$ python3 -q
>>> import numpy as np
>>> np.set_printoptions(precision=2, suppress=True, linewidth=160, legacy="1.25")
>>> A = np.array([[0, -2, 2, 0], [3, 4, 3, -3], [2, 3, 4, -4], [-4, 3, 3, -2]])
>>> A
array([[ 0, -2,  2,  0],
       [ 3,  4,  3, -3],
       [ 2,  3,  4, -4],
       [-4,  3,  3, -2]])
>>> f = np.array([4, 1, 2, 0])
>>> B = A + np.outer(f, np.eye(4)[2])
>>> np.linalg.matrix_rank(np.linalg.inv(B) - np.linalg.inv(A), tol=1e-8)
1
>>> print(np.linalg.matrix_rank(B - A))
1
>>> P = np.triu(np.array([[3, -6, 3, -6], [-1, -9, -6, -8], [-1, -3, 5, 6], [2, 2, -5, -5]]), 1) + np.eye(4)
>>> B = P @ A @ np.linalg.inv(P)
>>> np.linalg.matrix_rank(B)
4
>>> print(np.trace(B), np.trace(A))
6.0 6
>>> round(np.linalg.det(B), 2)
100.0
>>> P @ A - A @ P
array([[ 12., -33., -36., -10.],
       [ 20., -24., -33.,  72.],
       [-24.,  30.,  30.,   0.],
       [  0., -24.,  30., -18.]])
>>> ang = np.radians(60)
>>> r_ = np.eye(4)
>>> r_[0, 0] = r_[3, 3] = np.cos(ang)
>>> r_[0, 3], r_[3, 0] = -np.sin(ang), np.sin(ang)
>>> r_
array([[ 0.5 ,  0.  ,  0.  , -0.87],
       [ 0.  ,  1.  ,  0.  ,  0.  ],
       [ 0.  ,  0.  ,  1.  ,  0.  ],
       [ 0.87,  0.  ,  0.  ,  0.5 ]])
>>> B = A @ r_.T
>>> round(np.linalg.det(r_), 2), np.trace(r_)
(1.0, 3.0)
>>> np.allclose(A @ A.T, B @ B.T)
True
>>> np.linalg.eigvals(A)
array([-0.59+2.41j, -0.59-2.41j,  3.59+1.85j,  3.59-1.85j])
>>> print(np.kron(np.eye(2, dtype=int), A))
[[ 0 -2  2  0  0  0  0  0]
 [ 3  4  3 -3  0  0  0  0]
 [ 2  3  4 -4  0  0  0  0]
 [-4  3  3 -2  0  0  0  0]
 [ 0  0  0  0  0 -2  2  0]
 [ 0  0  0  0  3  4  3 -3]
 [ 0  0  0  0  2  3  4 -4]
 [ 0  0  0  0 -4  3  3 -2]]
>>> round(float(np.linalg.det(A.T)), 2)
100.0
>>> np.einsum("ij,ji->", A, A)
8
>>> round(float(np.linalg.det(2 * A)), 2), round(np.linalg.det(A), 2)
(1600.0, 100.0)
>>> feats = np.load("run16.npy")
>>> feats
array([[ 1,  3,  0,  2],
       [ 2,  1,  3,  0],
       [ 1,  3,  1,  1],
       [-1,  2, -3,  2]])
>>> r = np.linalg.matrix_rank(feats)
>>> print(r)
3
>>> null = np.linalg.svd(feats)[2][r:].T
>>> [int(np.linalg.matrix_rank(feats[:, :j + 1])) for j in range(4)]
[1, 2, 3, 3]
>>> np.round(feats @ null, 2) + 0
array([[0.],
       [0.],
       [0.],
       [0.]])
>>> print([int(np.linalg.matrix_rank(feats[:i])) for i in range(1, len(feats) + 1)])
[1, 2, 3, 3]
>>> np.allclose(feats @ null, 0)
True
>>> B = np.array([[0, 2, -2, 4], [-5, 3, -5, 3], [4, -5, 3, 3], [2, -2, -5, -4]])
>>> m1 = B - B.T
>>> m1
array([[ 0,  7, -6,  2],
       [-7,  0,  0,  5],
       [ 6,  0,  0,  8],
       [-2, -5, -8,  0]])
>>> # skew, so no eigenvalue has a real part
>>> vec = np.array([-1, -2, 3, 2])
>>> target = m1 @ vec
>>> target
array([-28,  17,  10, -12])
>>> np.linalg.solve(m1.T, m1[2])
array([ 0., -0.,  1., -0.])
>>> B = np.array([[1, 1, -2], [-2, 0, 1], [-1, 0, 0], [0, 0, 2]])
>>> np.einsum("ik,kj->ij", m1, B)
array([[-8,  0, 11],
       [-7, -7, 24],
       [ 6,  6,  4],
       [16, -2, -1]])
>>> m1 @ B
array([[-8,  0, 11],
       [-7, -7, 24],
       [ 6,  6,  4],
       [16, -2, -1]])
>>> np.vstack([m1, B.T]).shape
(7, 4)
>>> O, evecs = np.linalg.qr(A[:, :2])[0], np.linalg.qr(A[:, 2:])[0]
>>> s = np.linalg.svd(O.T @ evecs, compute_uv=False)
>>> (s > 0.9).sum()
1
>>> cent = np.array([[2, 1, 0], [-2, 0, 1], [-1, -2, 1]])
>>> J = np.repeat(cent, 14 // 3, axis=0)
>>> rng = np.random.default_rng(863094)
>>> J = J + 0.1 * rng.normal(size=J.shape)
>>> J
array([[ 1.97,  1.07, -0.09],
       [ 2.12,  1.1 , -0.03],
       [ 2.  ,  1.02,  0.03],
       [ 1.91,  0.81,  0.11],
       [-1.97, -0.1 ,  0.94],
       [-1.96,  0.06,  1.02],
       [-2.  , -0.01,  1.02],
       [-1.97, -0.06,  1.02],
       [-1.01, -1.98,  1.11],
       [-1.04, -2.08,  1.04],
       [-1.22, -1.97,  0.94],
       [-1.07, -2.  ,  1.03]])
>>> ang = np.radians(36)
>>> r_ = np.eye(3)
>>> r_[1, 1] = r_[0, 0] = np.cos(ang)
>>> r_[1, 0], r_[0, 1] = -np.sin(ang), np.sin(ang)
>>> r_
array([[ 0.81,  0.59,  0.  ],
       [-0.59,  0.81,  0.  ],
       [ 0.  ,  0.  ,  1.  ]])
>>> B = J @ r_.T
>>> print(round(float(np.linalg.det(r_)), 2), round(np.trace(r_), 2))
1.0 2.62
>>> print(np.allclose(J @ J.T, B @ B.T))
True
>>> print(np.allclose(np.linalg.norm(J, axis=1), np.linalg.norm(B, axis=1)))
True
>>> np.linalg.svd(J, compute_uv=False), np.linalg.svd(B, compute_uv=False)
(array([7.22, 3.09, 1.79]), array([7.22, 3.09, 1.79]))
